% python3 -q
>>> import numpy as np
>>> import numpy.linalg as la
>>> np.set_printoptions(precision=1, suppress=True, linewidth=120, legacy="1.25")
>>> X = np.loadtxt("dump.csv", delimiter=",")
>>> X
array([[ 0. ,  0.8,  0.2],
       [ 0. , -0.7, -0.2],
       [ 0. ,  0.9,  0.3],
       [ 0. , -1. , -0.3],
       [ 0. ,  0. ,  0. ],
       [ 0. , -0.9, -0.3],
       [ 0. , -0.6, -0.1],
       [ 0. , -1. , -0.5],
       [ 0. ,  0.2,  0. ],
       [ 0. , -0.2,  0. ],
       [ 0. ,  0.8,  0.2],
       [ 0. ,  0.9,  0.2],
       [ 0. , -1. , -0.6],
       [ 0. ,  1. ,  0.3],
       [ 0. , -0.6, -0.1],
       [ 0. , -0.6, -0.1],
       [ 0. , -0.8, -0.2],
       [ 0. ,  0.4,  0.1],
       [ 0. ,  1. ,  0.3],
       [ 0. ,  0.7,  0.2],
       [ 0. , -0.4, -0.1]])
>>> # rows 0 and 10 are equal
>>> r = la.matrix_rank(X)
>>> r
2
>>> N = la.svd(X)[2][r:].T
>>> np.allclose(X @ N, 0)
True
>>> X @ N
array([[0.],
       [0.],
       [0.],
       [0.],
       [0.],
       [0.],
       [0.],
       [0.],
       [0.],
       [0.],
       [0.],
       [0.],
       [0.],
       [0.],
       [0.],
       [0.],
       [0.],
       [0.],
       [0.],
       [0.],
       [0.]])
>>> rng = np.random.default_rng(918)
>>> feats = np.eye(3, dtype=int)[rng.permutation(3)]
>>> feats
array([[1, 0, 0],
       [0, 0, 1],
       [0, 1, 0]])
>>> ev, V = la.eig(feats)
>>> ev
array([ 1., -1.,  1.])
>>> np.prod(ev)
-1.0
>>> np.sort(la.eigvals(la.inv(feats)))
array([-1.,  1.,  1.])
>>> ev, V = la.eigh(feats)
>>> x = np.array([0, 5, 1])
>>> V * np.maximum(ev, 0) @ V.T
array([[1. , 0. , 0. ],
       [0. , 0.5, 0.5],
       [0. , 0.5, 0.5]])
>>> np.round(x @ feats @ x / (x @ x), 1), ev[0], ev[-1]
(0.4, -1.0, 1.0)
>>> np.abs(feats).sum(axis=1).max(), np.abs(ev).max()
(1, 1.0)
>>> F = np.minimum.outer(np.arange(1, 4), np.arange(1, 4)) * 2
>>> F
array([[2, 2, 2],
       [2, 4, 4],
       [2, 4, 6]])
>>> low = la.cholesky(F)
>>> low @ low.T
array([[2., 2., 2.],
       [2., 4., 4.],
       [2., 4., 6.]])
>>> F / np.sqrt(np.outer(np.diag(F), np.diag(F)))
array([[1. , 0.7, 0.6],
       [0.7, 1. , 0.8],
       [0.6, 0.8, 1. ]])
>>> np.diag(low) ** 2
array([2., 2., 2.])
>>> arr = np.vander(np.arange(4) - 1, 3, increasing=True)
>>> arr
array([[ 1, -1,  1],
       [ 1,  0,  0],
       [ 1,  1,  1],
       [ 1,  2,  4]])
>>> def softmax(z):
...     e = np.exp(z - z.max(axis=-1, keepdims=True))
...     return e / e.sum(axis=-1, keepdims=True)
... 
>>> np.round(softmax(10 * arr[0]), 1) + 0
array([0.5, 0. , 0.5])
>>> att = arr @ arr.T / np.sqrt(3)
>>> np.round(softmax(att + np.triu(np.full(att.shape, -np.inf), 1)), 1) + 0
array([[1. , 0. , 0. , 0. ],
       [0.5, 0.5, 0. , 0. ],
       [0.2, 0.2, 0.6, 0. ],
       [0. , 0. , 0. , 1. ]])
>>> x = np.array([0, 2, 0])
>>> rhs = arr @ x
>>> np.round(la.pinv(arr) @ arr, 1) + 0
array([[1., 0., 0.],
       [0., 1., 0.],
       [0., 0., 1.]])
>>> np.round(la.lstsq(arr, rhs)[0], 1) + 0
array([0., 2., 0.])
>>> rhs = rhs + 0.3 * rng.normal(size=4)
>>> rhs
array([-2.2,  0.3,  2. ,  3.6])
>>> beta, *_ = la.lstsq(arr, rhs)
>>> round(la.norm(rhs - arr @ beta), 1)
0.1
>>> [round(float(la.norm(la.solve(arr.T @ arr + lam * np.eye(3), arr.T @ rhs))), 2) for lam in (0, 1, 10, 100)]
[2.12, 1.48, 0.64, 0.15]
>>> x = np.array([9, 9, 3])
>>> h = np.maximum(arr @ x, 0)
>>> arr.T @ h
array([ 72,  96, 180])
>>> np.flatnonzero(h > 1e-9)
array([0, 1, 2, 3])
>>> np.maximum(arr @ x, 0) - np.maximum(-arr @ x, 0)
array([ 3,  9, 21, 39])
>>> arr * (h > 1e-9)[:, None]
array([[ 1, -1,  1],
       [ 1,  0,  0],
       [ 1,  1,  1],
       [ 1,  2,  4]])
>>> np.maximum(arr @ (3 * x), 0)
array([  9,  27,  63, 117])
>>> O = arr.astype(float).copy()
>>> for j in range(3):
...     O[:, j] -= O[:, :j] @ (O[:, :j].T @ O[:, j])
...     O[:, j] /= la.norm(O[:, j])
... 
>>> O.T @ arr
array([[2. , 1. , 3. ],
       [0. , 2.2, 2.2],
       [0. , 0. , 2. ]])
